In [1]: import numpy as np

In [2]: from numpy import linalg as LA

In [3]: np.set_printoptions(precision=4, suppress=True, linewidth=100, legacy="1.25")

In [4]: tidy = lambda a: np.round(a, 4) + 0

In [5]: K = np.load("mat.npy")

In [6]: K
Out[6]: 
array([[2, 0, 0],
       [0, 0, 0],
       [0, 0, 2]])

In [7]: K.T @ K
Out[7]: 
array([[4, 0, 0],
       [0, 0, 0],
       [0, 0, 4]])

In [8]: K[:, 0] @ K[:, 2]
Out[8]: 0

In [9]: tidy(LA.norm(K, axis=0))
Out[9]: array([2., 0., 2.])

In [10]: w, V = LA.eigh(K)

In [11]: vec = np.array([-6, -3, -3])

In [12]: vec @ K @ vec
Out[12]: 90

In [13]: V * np.abs(w) @ V.T
Out[13]: 
array([[2., 0., 0.],
       [0., 0., 0.],
       [0., 0., 2.]])

In [14]: print(tidy(vec @ K @ vec / (vec @ vec)), w[0], w[-1])
1.6667 0.0 2.0

In [15]: V * np.maximum(w, 0) @ V.T
Out[15]: 
array([[2., 0., 0.],
       [0., 0., 0.],
       [0., 0., 2.]])

In [16]: rng = np.random.default_rng(874)

In [17]: out = K + rng.integers(-2, 3, (3, 2)) @ rng.integers(-2, 3, (2, 3))

In [18]: out
Out[18]: 
array([[ 2,  0,  0],
       [ 2, -4, -2],
       [-1,  2,  4]])

In [19]: np.abs(out - K).sum(axis=1)
Out[19]: array([0, 8, 5])

In [20]: print(np.allclose(K[:-1].T @ LA.lstsq(K[:-1].T, K[-1])[0], K[-1]))
False

In [21]: np.abs(np.diag(LA.qr(K)[1])) > 1e-9
Out[21]: array([ True, False,  True])

In [22]: print(tidy(K @ LA.pinv(K) @ K))
[[2. 0. 0.]
 [0. 0. 0.]
 [0. 0. 2.]]

In [23]: tidy(np.trace(LA.pinv(K) @ K))
Out[23]: 2.0

In [24]: LA.lstsq(K[:-1].T, K[-1])[2]
Out[24]: 1

In [25]: LA.matrix_rank(K - K[0, 0] * np.eye(3))
Out[25]: 1

In [26]: print(K @ K)
[[4 0 0]
 [0 0 0]
 [0 0 4]]

In [27]: mat = np.loadtxt("x.csv", delimiter=",")

In [28]: mat
Out[28]: 
array([[ 0.5237, -1.8254,  0.    ],
       [-0.5117, -2.1706,  0.    ],
       [ 2.4951, -1.1683,  0.    ],
       [ 2.8971, -1.0343,  0.    ],
       [-5.9293, -3.9764,  0.    ],
       [ 1.9636, -1.3455,  0.    ],
       [-4.4456, -3.4819,  0.    ],
       [-3.0195, -3.0065,  0.    ],
       [-0.861 , -2.287 ,  0.    ],
       [-3.068 , -3.0227,  0.    ],
       [ 0.0329, -1.989 ,  0.    ],
       [ 5.3636, -0.2121,  0.    ],
       [ 0.3069, -1.8977,  0.    ],
       [-1.5615, -2.5205,  0.    ],
       [ 5.9947, -0.0018,  0.    ],
       [ 0.2169, -1.9277,  0.    ],
       [ 4.8804, -0.3732,  0.    ],
       [-3.023 , -3.0077,  0.    ],
       [-0.9028, -2.3009,  0.    ],
       [ 1.0604, -1.6465,  0.    ],
       [-3.9464, -3.3155,  0.    ],
       [ 6.2037,  0.0679,  0.    ],
       [ 2.0616, -1.3128,  0.    ],
       [ 0.6506, -1.7831,  0.    ],
       [-0.6729, -2.2243,  0.    ],
       [ 0.074 , -1.9753,  0.    ]])

In [29]: out = mat + rng.integers(-2, 3, (26, 2)) @ rng.integers(-2, 3, (2, 3))

In [30]: tidy(out)
Out[30]: 
array([[ 0.5237, -3.8254,  6.    ],
       [-0.5117, -4.1706,  4.    ],
       [ 2.4951,  2.8317,  0.    ],
       [ 2.8971, -5.0343,  4.    ],
       [-5.9293, -5.9764,  2.    ],
       [ 1.9636, -1.3455, -4.    ],
       [-4.4456,  0.5181,  0.    ],
       [-3.0195,  0.9935, -6.    ],
       [-0.861 ,  1.713 , -4.    ],
       [-3.068 , -3.0227, -2.    ],
       [ 0.0329,  0.011 ,  2.    ],
       [ 5.3636,  1.7879, -2.    ],
       [ 0.3069, -3.8977,  4.    ],
       [-1.5615, -4.5205,  0.    ],
       [ 5.9947,  3.9982, -6.    ],
       [ 0.2169, -3.9277,  6.    ],
       [ 4.8804, -0.3732, -4.    ],
       [-3.023 , -3.0077, -4.    ],
       [-0.9028,  1.6991,  0.    ],
       [ 1.0604, -5.6465,  0.    ],
       [-3.9464, -5.3155,  0.    ],
       [ 6.2037, -3.9321,  0.    ],
       [ 2.0616, -1.3128,  0.    ],
       [ 0.6506,  0.2169, -2.    ],
       [-0.6729,  1.7757, -8.    ],
       [ 0.074 , -3.9753, -2.    ]])

In [31]: tidy(LA.svd(out - mat, compute_uv=False))
Out[31]: array([21.0947, 10.1496,  0.    ])

In [32]: LA.matrix_rank(out - mat, tol=1e-8)
Out[32]: 2

In [33]: print(tidy(out - mat))
[[ 0. -2.  6.]
 [ 0. -2.  4.]
 [ 0.  4.  0.]
 [ 0. -4.  4.]
 [ 0. -2.  2.]
 [ 0.  0. -4.]
 [ 0.  4.  0.]
 [ 0.  4. -6.]
 [ 0.  4. -4.]
 [ 0.  0. -2.]
 [ 0.  2.  2.]
 [ 0.  2. -2.]
 [ 0. -2.  4.]
 [ 0. -2.  0.]
 [ 0.  4. -6.]
 [ 0. -2.  6.]
 [ 0.  0. -4.]
 [ 0.  0. -4.]
 [ 0.  4.  0.]
 [ 0. -4.  0.]
 [ 0. -2.  0.]
 [ 0. -4.  0.]
 [ 0.  0.  0.]
 [ 0.  2. -2.]
 [ 0.  4. -8.]
 [ 0. -2. -2.]]
